$ ipython --no-banner

In [1]: import numpy as np

In [2]: np.set_printoptions(precision=1, suppress=True, linewidth=100)

In [3]: W0 = np.array([[-0.5, 0.7, -0.3, 0.2, 0.6, 1.3, 0.6],
   ...:     [-0.9, 2.3, -0.4, -0.6, -0.8, -0.7, -1.1],
   ...:     [-0.3, 0.4, -0.2, -0.3, 0.3, 1.0, 2.1],
   ...:     [0.4, -0.2, -0.6, 1.0, 1.6, 0.3, 0.4]])

In [4]: rng = np.random.default_rng(923722)

In [5]: W0[3] = W0[0] + 0.3 * rng.normal(size=7)

In [6]: W0
Out[6]: 
array([[-0.5,  0.7, -0.3,  0.2,  0.6,  1.3,  0.6],
       [-0.9,  2.3, -0.4, -0.6, -0.8, -0.7, -1.1],
       [-0.3,  0.4, -0.2, -0.3,  0.3,  1. ,  2.1],
       [-0.1,  0.7,  0.1,  0.3,  0.5,  1.2,  0.9]])

In [7]: t3 = np.stack([W0, 4 * W0, W0[::-1]])

In [8]: t3.shape
Out[8]: (3, 4, 7)

In [9]: np.linalg.norm(t3, axis=(1, 2))
Out[9]: array([ 4.6, 18.4,  4.6])

In [10]: (t3 @ W0.T).shape
Out[10]: (3, 4, 4)

In [11]: M2 = W0 / np.sqrt((W0 ** 2).mean(axis=1, keepdims=True))

In [12]: np.linalg.matrix_rank(M2) == np.linalg.matrix_rank(W0)
Out[12]: np.True_

In [13]: M2[1]
Out[13]: array([-0.8,  2. , -0.4, -0.5, -0.7, -0.6, -1. ])

In [14]: np.linalg.matrix_rank(W0 - W0.mean(axis=1, keepdims=True))
Out[14]: np.int64(4)

In [15]: A = np.loadtxt("test5.csv", delimiter=",")

In [16]: A
Out[16]: 
array([[-18.3,  -0.9,  -5.4,  -6.6,   4.5],
       [ 14.6,   5.2,  13.1,  11.2,   3.7],
       [-14.5,   0.1, -13.3,   0.5,   3.3],
       [ -1.5,   4.8,   8.8,   6.6,   8.5],
       [ -0.9, -11.9,   2.5, -27.8, -14.9],
       [ -4.9,  -8.4, -10.5, -16.3, -11.1],
       [  7.3,   6.1,   9.5,  12.1,   7. ],
       [  3.7,  -3.2,  -0.9,  -5.4,  -5.8],
       [ -1.2,   3.9, -20. ,  16.9,   1.7],
       [-16.4,  -4. , -24.6,  -4.2,  -3.6],
       [ 17.5,   4.1,  34.5,   1.3,   5.3],
       [ 10.3,  -4.9,   1.1,  -7.7, -10.1],
       [ -8.8,  -8.3, -11.9, -16.8,  -9.8],
       [-20.4,  -7.7, -32.2, -11.2,  -8.6],
       [ -8.3,   7.9,   0.4,  14.5,  13.3],
       [-13.1, -12.1, -14.2, -25.7, -13.3],
       [ -1.7,  -6.2,  10.3, -19.2,  -5.9],
       [-16. ,  -7.3, -12.7, -16.7,  -6.1],
       [ -3.9,  -2.7, -19.8,   0.8,  -5.8],
       [ -3.9, -11.4,  -2.7, -25.3, -13.9]])

In [17]: M2 = np.c_[A[:, :1] @ np.array([[3]]), np.array([0, 2, 2, 2, 2, -1, 1, 1, 0, 0, -1, -1, -2, 0, -2, 2, 0, 2, 0, 2])]

In [18]: M2
Out[18]: 
array([[-54.9,   0. ],
       [ 43.8,   2. ],
       [-43.5,   2. ],
       [ -4.5,   2. ],
       [ -2.7,   2. ],
       [-14.7,  -1. ],
       [ 21.9,   1. ],
       [ 11.1,   1. ],
       [ -3.6,   0. ],
       [-49.2,   0. ],
       [ 52.5,  -1. ],
       [ 30.9,  -1. ],
       [-26.4,  -2. ],
       [-61.2,   0. ],
       [-24.9,  -2. ],
       [-39.3,   2. ],
       [ -5.1,   0. ],
       [-48. ,   2. ],
       [-11.7,   0. ],
       [-11.7,   2. ]])

In [19]: np.linalg.matrix_rank(M2)
Out[19]: np.int64(2)

In [20]: np.linalg.norm(np.linalg.qr(A)[0].T @ M2, axis=0) ** 2 / ((M2 ** 2).sum(axis=0) + 1e-12)
Out[20]: array([1. , 0.1])

In [21]: hat = A @ np.linalg.solve(A.T @ A, A.T)

In [22]: hat @ A[:, 0]
Out[22]: 
array([-18.3,  14.6, -14.5,  -1.5,  -0.9,  -4.9,   7.3,   3.7,  -1.2, -16.4,  17.5,  10.3,  -8.8,
       -20.4,  -8.3, -13.1,  -1.7, -16. ,  -3.9,  -3.9])

In [23]: F = np.diag(np.array([1, 2, -2, 2, -3, 3])) + 5 * np.eye(6, k=1) + 5 * np.eye(6, k=-1)

In [24]: F
Out[24]: 
array([[ 1.,  5.,  0.,  0.,  0.,  0.],
       [ 5.,  2.,  5.,  0.,  0.,  0.],
       [ 0.,  5., -2.,  5.,  0.,  0.],
       [ 0.,  0.,  5.,  2.,  5.,  0.],
       [ 0.,  0.,  0.,  5., -3.,  5.],
       [ 0.,  0.,  0.,  0.,  5.,  3.]])

In [25]: def softmax(z):
    ...:     e = np.exp(z - z.max(axis=-1, keepdims=True))
    ...:     return e / e.sum(axis=-1, keepdims=True)
    ...: 

In [26]: np.round(softmax(10 * F[5]), 1) + 0
Out[26]: array([0., 0., 0., 0., 1., 0.])

In [27]: np.round(softmax(F[5] + -3), 1) + 0
Out[27]: array([0. , 0. , 0. , 0. , 0.9, 0.1])

In [28]: S = F @ F.T / np.sqrt(6)

In [29]: softmax(S).round(6).argmax(axis=1)
Out[29]: array([0, 1, 2, 3, 4, 5])

In [30]: np.round(softmax(S), 1) + 0
Out[30]: 
array([[0.6, 0. , 0.4, 0. , 0. , 0. ],
       [0. , 1. , 0. , 0. , 0. , 0. ],
       [0. , 0. , 1. , 0. , 0. , 0. ],
       [0. , 0. , 0. , 1. , 0. , 0. ],
       [0. , 0. , 0. , 0. , 1. , 0. ],
       [0. , 0. , 0. , 0. , 0. , 1. ]])

In [31]: M2 = np.linalg.inv(F)

In [32]: (np.abs(M2) > 1e-9).astype(int)
Out[32]: 
array([[1, 1, 1, 1, 1, 1],
       [1, 1, 1, 1, 1, 1],
       [1, 1, 1, 1, 1, 1],
       [1, 1, 1, 1, 1, 1],
       [1, 1, 1, 1, 1, 1],
       [1, 1, 1, 1, 1, 1]])

In [33]: round(float(np.linalg.slogdet(F)[0]), 1)
Out[33]: -1.0

In [34]: np.round(F @ M2, 1) + 0
Out[34]: 
array([[1., 0., 0., 0., 0., 0.],
       [0., 1., 0., 0., 0., 0.],
       [0., 0., 1., 0., 0., 0.],
       [0., 0., 0., 1., 0., 0.],
       [0., 0., 0., 0., 1., 0.],
       [0., 0., 0., 0., 0., 1.]])

In [35]: np.round(np.linalg.det(F) * np.linalg.det(M2), 1)
Out[35]: np.float64(1.0)

In [36]: np.allclose(M2, F.T)
Out[36]: False

In [37]: np.round(np.linalg.inv(M2), 1) + 0
Out[37]: 
array([[ 1.,  5.,  0.,  0.,  0.,  0.],
       [ 5.,  2.,  5.,  0.,  0.,  0.],
       [ 0.,  5., -2.,  5.,  0.,  0.],
       [ 0.,  0.,  5.,  2.,  5.,  0.],
       [ 0.,  0.,  0.,  5., -3.,  5.],
       [ 0.,  0.,  0.,  0.,  5.,  3.]])

In [38]: np.round(np.linalg.cond(F), 1)
Out[38]: np.float64(6.1)

In [39]: x0 = np.array([0, 6, 0, 5, 8, 0])

In [40]: rhs = F @ x0

In [41]: rhs
Out[41]: array([30., 12., 55., 50.,  1., 40.])

In [42]: np.round(np.linalg.solve(F, rhs), 1) + 0
Out[42]: array([0., 6., 0., 5., 8., 0.])

In [43]: np.all(np.linalg.eigvalsh(F) > 0)
Out[43]: np.False_

In [44]: [round(float(np.linalg.det(F[:i, :i])), 2) + 0 for i in range(1, 7)]
Out[44]: [1.0, -23.0, 21.0, 617.0, -2376.0, -22553.0]

In [45]: round(float(np.linalg.eigvalsh(F).min()), 1)
Out[45]: -9.3

In [46]: K = np.load("case6.npy")

In [47]: K
Out[47]: 
array([[  5,  -3,  -5,  -1,  -3],
       [  4,   6,   5,   5,   4],
       [  1,   5, -15,  -4,   3],
       [ -5,   4,  -5,  13,  -3],
       [ -4,   5,   1,   5,  20]])

In [48]: x0 = np.array([-3, 9, 8, -1, -4])

In [49]: K @ np.eye(5)[1]
Out[49]: array([-3.,  6.,  5.,  4.,  5.])

In [50]: K @ (2 * x0)
Out[50]: array([-138,  122, -172,   20,  -40])

In [51]: np.einsum("ij,j->i", K, x0)
Out[51]: array([-69,  61, -86,  10, -20])

In [52]: (K @ x0).argmax()
Out[52]: np.int64(1)

In [53]: ang = np.radians(135)

In [54]: r_ = np.eye(6)

In [55]: r_[3, 3] = r_[2, 2] = np.cos(ang)

In [56]: r_[3, 2], r_[2, 3] = -np.sin(ang), np.sin(ang)

In [57]: r_
Out[57]: 
array([[ 1. ,  0. ,  0. ,  0. ,  0. ,  0. ],
       [ 0. ,  1. ,  0. ,  0. ,  0. ,  0. ],
       [ 0. ,  0. , -0.7,  0.7,  0. ,  0. ],
       [ 0. ,  0. , -0.7, -0.7,  0. ,  0. ],
       [ 0. ,  0. ,  0. ,  0. ,  1. ,  0. ],
       [ 0. ,  0. ,  0. ,  0. ,  0. ,  1. ]])

In [58]: M2 = F @ r_.T

In [59]: np.allclose(np.linalg.norm(F, axis=1), np.linalg.norm(M2, axis=1))
Out[59]: True

In [60]: round(np.linalg.det(r_), 1), round(np.trace(r_), 1)
Out[60]: (np.float64(1.0), np.float64(2.6))

In [61]: np.allclose(F @ F.T, M2 @ M2.T)
Out[61]: True

In [62]: np.abs(M2 - F).max(axis=0)
Out[62]: array([0. , 0. , 8.5, 8.5, 0. , 0. ])

In [63]: M2
Out[63]: 
array([[ 1. ,  5. ,  0. ,  0. ,  0. ,  0. ],
       [ 5. ,  2. , -3.5, -3.5,  0. ,  0. ],
       [ 0. ,  5. ,  4.9, -2.1,  0. ,  0. ],
       [ 0. ,  0. , -2.1, -4.9,  5. ,  0. ],
       [ 0. ,  0. ,  3.5, -3.5, -3. ,  5. ],
       [ 0. ,  0. ,  0. ,  0. ,  5. ,  3. ]])

In [64]: np.linalg.svd(F, compute_uv=False), np.linalg.svd(M2, compute_uv=False)
Out[64]: (array([9.4, 9.3, 7.1, 6.3, 3.8, 1.5]), array([9.4, 9.3, 7.1, 6.3, 3.8, 1.5]))

In [65]: u = np.array([6, -4])

In [66]: np.convolve(K[4], u)
Out[66]: array([-24,  46, -14,  26, 100, -80])

In [67]: np.cross(K[4, :3], K[3, :3])
Out[67]: array([-29, -25,   9])

In [68]: np.array([np.convolve(row, u, "same") for row in K])
Out[68]: 
array([[  30,  -38,  -18,   14,  -14],
       [  24,   20,    6,   10,    4],
       [   6,   26, -110,   36,   34],
       [ -30,   44,  -46,   98,  -70],
       [ -24,   46,  -14,   26,  100]])

In [69]: E = np.loadtxt("block12.csv", delimiter=",")

In [70]: E
Out[70]: 
array([[ -5.5,   0.7,  -6.5,  11.5,  -1.5],
       [ -0.3,   1.5,   3. ,  -7.2,  -0.8],
       [ -1.4,  -1.8,  -8.2,   8.9,   1.5],
       [ -3.9,   1.6,  -0.4,   3.1,  -2.2],
       [  3.8,  -2.4,  -3.1,   0.7,   3.2],
       [  8.2,  -1.4,   6.8, -12.6,   2.8],
       [ -4.1,  -0.7,  -9.8,   9.6,   1. ],
       [ 10.3,  -2.8,   8.9,  -9.9,   2.7],
       [  5.5,  -3.3,   0.7,   0.1,   2.6],
       [  8.4,  -2.1,  13.4,  -6.2,  -0.2],
       [  3.9,  -3.3,  -2.7,   3.7,   3.3],
       [ 10.8,  -2.4,   9.6, -16.1,   3.3]])

In [71]: G = A.T @ A

In [72]: np.allclose(G, G.T)
Out[72]: True

In [73]: Xc = E - E.mean(axis=0)

In [74]: Uu, sig, VT = np.linalg.svd(Xc, full_matrices=False)

In [75]: np.round(VT[0] * np.sign(VT[0, np.abs(VT[0]).argmax()]), 1) + 0
Out[75]: array([-0.4,  0. , -0.6,  0.7, -0.1])

In [76]: np.round((sig ** 2).sum() ** 2 / (sig ** 4).sum(), 1)
Out[76]: np.float64(1.3)

In [77]: np.abs(Uu[:, 0]).argmax()
Out[77]: np.int64(11)

In [78]: (np.sign(Uu[:, 0]) == np.sign(Uu[0, 0])).astype(int)
Out[78]: array([1, 0, 1, 1, 1, 0, 1, 0, 0, 0, 1, 0])

In [79]: np.round(Xc.mean(axis=0), 1) + 0
Out[79]: array([0., 0., 0., 0., 0.])

In [80]: Xc = E - E.mean(axis=0)

In [81]: V = np.linalg.svd(Xc)[2][:3]

In [82]: M2 = Xc - Xc @ V.T @ V

In [83]: np.round(M2.std(axis=0), 1) + 0
Out[83]: array([0.1, 0.2, 0. , 0. , 0.1])

In [84]: vals, V = np.linalg.eigh(F)

In [85]: x0 = np.array([-1, -4, 0, 1, 1, -7])

In [86]: V * np.abs(vals) @ V.T
Out[86]: 
array([[ 4.2,  1.5,  2.4, -0.3, -0.4,  0.2],
       [ 1.5,  6.9, -0.3,  1.9,  0.1, -0.4],
       [ 2.4, -0.3,  6.7,  0.2,  1.9, -0.1],
       [-0.3,  1.9,  0.2,  6.7, -0.4,  2.1],
       [-0.4,  0.1,  1.9, -0.4,  7.4,  0.1],
       [ 0.2, -0.4, -0.1,  2.1,  0.1,  5.4]])

In [87]: np.round(V * np.maximum(vals, 0) @ V.T, 1) + 0
Out[87]: 
array([[ 2.6,  3.2,  1.2, -0.2, -0.2,  0.1],
       [ 3.2,  4.5,  2.3,  1. ,  0.1, -0.2],
       [ 1.2,  2.3,  2.3,  2.6,  0.9,  0. ],
       [-0.2,  1. ,  2.6,  4.4,  2.3,  1.1],
       [-0.2,  0.1,  0.9,  2.3,  2.2,  2.5],
       [ 0.1, -0.2,  0. ,  1.1,  2.5,  4.2]])

In [88]: [round(float(x), 1) for x in np.linalg.svd(E, compute_uv=False)[:3]]
Out[88]: [43.1, 14.9, 9.1]

In [89]: np.linalg.cond(E) > 100
Out[89]: np.False_

In [90]: np.argsort(-np.linalg.norm(E, axis=0).round(6), kind="stable")[:3]
Out[90]: array([3, 2, 0])

In [91]: round(np.log10(np.linalg.cond(E)))
Out[91]: 2

In [92]: J = np.array([[-1, -3, 0, 0], [3, -5, 0, 0], [0, 0, -1, -3], [0, 0, 3, -5]])

In [93]: J
Out[93]: 
array([[-1, -3,  0,  0],
       [ 3, -5,  0,  0],
       [ 0,  0, -1, -3],
       [ 0,  0,  3, -5]])

In [94]: Q, V = np.linalg.qr(J[:, :1])[0], np.linalg.qr(J[:, 1:])[0]

In [95]: sig = np.linalg.svd(Q.T @ V, compute_uv=False)

In [96]: sig
Out[96]: array([0.7])

In [97]: (sig > 0.9).sum()
Out[97]: np.int64(0)

In [98]: x0 = np.array([-7, -4, -9, -2])

In [99]: rhs = J @ x0

In [100]: b, lr = np.zeros(4), 1 / np.linalg.norm(J, 2) ** 2

In [101]: for i in range(6):
     ...:     b -= lr * J.T @ (J @ b - rhs)
     ...:     if i % 1 == 0: print(i, round(np.linalg.norm(J @ b - rhs), 1))
     ...: 
0 23.6
1 20.6
2 17.9
3 15.6
4 13.6
5 11.8

In [102]: np.round(np.linalg.cond(J), 1)
Out[102]: np.float64(2.8)

In [103]: lab = rng.permutation(4)

In [104]: lab
Out[104]: array([2, 3, 0, 1])

In [105]: M2 = J[lab][:, lab]

In [106]: np.allclose(M2, J)
Out[106]: True

In [107]: np.trace(M2)
Out[107]: np.int64(-12)

In [108]: np.sort(np.abs(np.linalg.eigvals(M2)))
Out[108]: array([3.7, 3.7, 3.7, 3.7])
